% ipython --no-banner

In [1]: import numpy as np

In [2]: np.set_printoptions(precision=1, suppress=True, linewidth=200, legacy="1.25")

In [3]: W0 = np.load("arr.npy")

In [4]: W0
Out[4]: 
array([[0, 1, 1],
       [0, 0, 1],
       [0, 0, 0]])

In [5]: np.linalg.matrix_rank(W0 - W0[0, 0] * np.eye(3))
Out[5]: 2

In [6]: np.sort(np.linalg.eigvals(W0))
Out[6]: array([0., 0., 0.])

In [7]: [int(np.linalg.matrix_rank(np.linalg.matrix_power(W0, p))) for p in range(1, 4)]
Out[7]: [2, 1, 0]

In [8]: np.kron(np.eye(2, dtype=int), W0)
Out[8]: 
array([[0, 1, 1, 0, 0, 0],
       [0, 0, 1, 0, 0, 0],
       [0, 0, 0, 0, 0, 0],
       [0, 0, 0, 0, 1, 1],
       [0, 0, 0, 0, 0, 1],
       [0, 0, 0, 0, 0, 0]])

In [9]: round(float(np.linalg.det(W0.T)), 1)
Out[9]: 0.0

In [10]: np.round(np.linalg.det(W0[::-1]), 1)
Out[10]: 0.0

In [11]: out = np.array([[1, 2], [-3, 2], [3, -1]])

In [12]: np.linalg.matrix_rank(np.vstack([W0, out.T]))
Out[12]: 3

In [13]: np.einsum("ik,kj->ij", W0, out)
Out[13]: 
array([[ 0,  1],
       [ 3, -1],
       [ 0,  0]])

In [14]: np.vstack([W0, out.T]).shape
Out[14]: (5, 3)

In [15]: np.einsum("ik,kj->ji", W0, out)
Out[15]: 
array([[ 0,  3,  0],
       [ 1, -1,  0]])

In [16]: rank = np.linalg.matrix_rank(W0)

In [17]: rank
Out[17]: 2

In [18]: null = np.linalg.svd(W0)[2][rank:].T

In [19]: np.allclose(W0 @ null, 0)
Out[19]: True

In [20]: null[:, 0] / null[np.abs(null[:, 0]).round(6).argmax(), 0]
Out[20]: array([ 1., -0., -0.])

In [21]: np.linalg.matrix_rank(W0.T @ W0), np.linalg.matrix_rank(W0 @ W0.T)
Out[21]: (2, 2)

In [22]: left, sigma, vt = np.linalg.svd(W0)

In [23]: V = vt[:(sigma > 1e-8).sum()]

In [24]: rng = np.random.default_rng(81)

In [25]: x0 = W0[0] + 4 * W0[2] + rng.integers(2) * np.eye(3)[0]

In [26]: x0
Out[26]: array([0., 1., 1.])

In [27]: np.allclose(V.T @ V @ x0, x0)
Out[27]: True

In [28]: np.round(V.T @ V, 1) + 0
Out[28]: 
array([[0., 0., 0.],
       [0., 1., 0.],
       [0., 0., 1.]])

In [29]: round(float(np.linalg.norm(x0 - V.T @ V @ x0)), 1)
Out[29]: 0.0

In [30]: E = np.load("w.npy")

In [31]: E
Out[31]: 
array([[ 1,  2,  1,  2],
       [-2,  2, -2,  2],
       [ 2,  4,  1,  2],
       [-4,  4, -2,  2]])

In [32]: O, V = np.linalg.qr(E[:, :1])[0], np.linalg.qr(E[:, 1:])[0]

In [33]: sigma = np.linalg.svd(O.T @ V, compute_uv=False)

In [34]: np.degrees(np.arccos(sigma.clip(0, 1)))
Out[34]: array([17.5])

In [35]: x0 = np.array([1, -1, -1, -3])

In [36]: target = E @ x0

In [37]: target
Out[37]: array([ -8,  -8,  -9, -12])

In [38]: np.linalg.solve(E.T, E[1])
Out[38]: array([ 0.,  1., -0.,  0.])

In [39]: np.linalg.solve(E, -1 * target)
Out[39]: array([-1.,  1.,  1.,  3.])

In [40]: np.linalg.solve(E, target)
Out[40]: array([ 1., -1., -1., -3.])

In [41]: np.linalg.solve(E, target + E[:, 3])
Out[41]: array([ 1., -1., -1., -2.])

In [42]: np.linalg.matrix_rank(E)
Out[42]: 4

In [43]: np.round(np.linalg.norm(E), 1)
Out[43]: 9.5

In [44]: np.diff(E, axis=0)
Out[44]: 
array([[-3,  0, -3,  0],
       [ 4,  2,  3,  0],
       [-6,  0, -3,  0]])

In [45]: mat = np.load("dump.npy")

In [46]: mat
Out[46]: 
array([[ 1. ,  0. ,  0. ,  0. ],
       [ 0. ,  0.3,  1. ,  0. ],
       [ 0. , -1. ,  0.3,  0. ],
       [ 0. ,  0. ,  0. ,  1. ]])

In [47]: out = np.linalg.inv(mat)

In [48]: np.allclose(out, mat.T)
Out[48]: True

In [49]: round(np.linalg.det(mat) * np.linalg.det(out), 1)
Out[49]: 1.0

In [50]: out
Out[50]: 
array([[ 1. ,  0. ,  0. ,  0. ],
       [-0. ,  0.3, -1. , -0. ],
       [ 0. ,  1. ,  0.3,  0. ],
       [ 0. ,  0. ,  0. ,  1. ]])

In [51]: np.linalg.inv(out)
Out[51]: 
array([[ 1. ,  0. ,  0. ,  0. ],
       [ 0. ,  0.3,  1. ,  0. ],
       [-0. , -1. ,  0.3, -0. ],
       [ 0. ,  0. ,  0. ,  1. ]])

In [52]: (np.abs(out) > 1e-9).astype(int)
Out[52]: 
array([[1, 0, 0, 0],
       [0, 1, 1, 0],
       [0, 1, 1, 0],
       [0, 0, 0, 1]])

In [53]: A = np.load("out10.npy")

In [54]: A
Out[54]: 
array([[11.7, -6.1, -4.8],
       [ 2. , -0.6,  0.4],
       [ 6.9, -0.9, -3.3],
       [-4.2,  7.7,  3.6],
       [-0.7,  9.4,  6.2],
       [ 2.6,  1.5,  3.1],
       [-1.5,  1. , -3.7],
       [ 1.9, -2.5,  0. ]])

In [55]: out = np.c_[A[:, :2] @ np.array([[1, 4], [7, 2]]), np.array([-2, -1, -1, -1, -2, -1, 2, -2])]

In [56]: out
Out[56]: 
array([[-31. ,  34.6,  -2. ],
       [ -2.2,   6.8,  -1. ],
       [  0.6,  25.8,  -1. ],
       [ 49.7,  -1.4,  -1. ],
       [ 65.1,  16. ,  -2. ],
       [ 13.1,  13.4,  -1. ],
       [  5.5,  -4. ,   2. ],
       [-15.6,   2.6,  -2. ]])

In [57]: np.round(np.linalg.norm(out - A @ np.linalg.lstsq(A, out)[0], axis=0), 1) + 0
Out[57]: array([0., 0., 2.])

In [58]: np.round(np.linalg.lstsq(A, out[:, 0])[0], 1) + 0
Out[58]: array([1., 7., 0.])
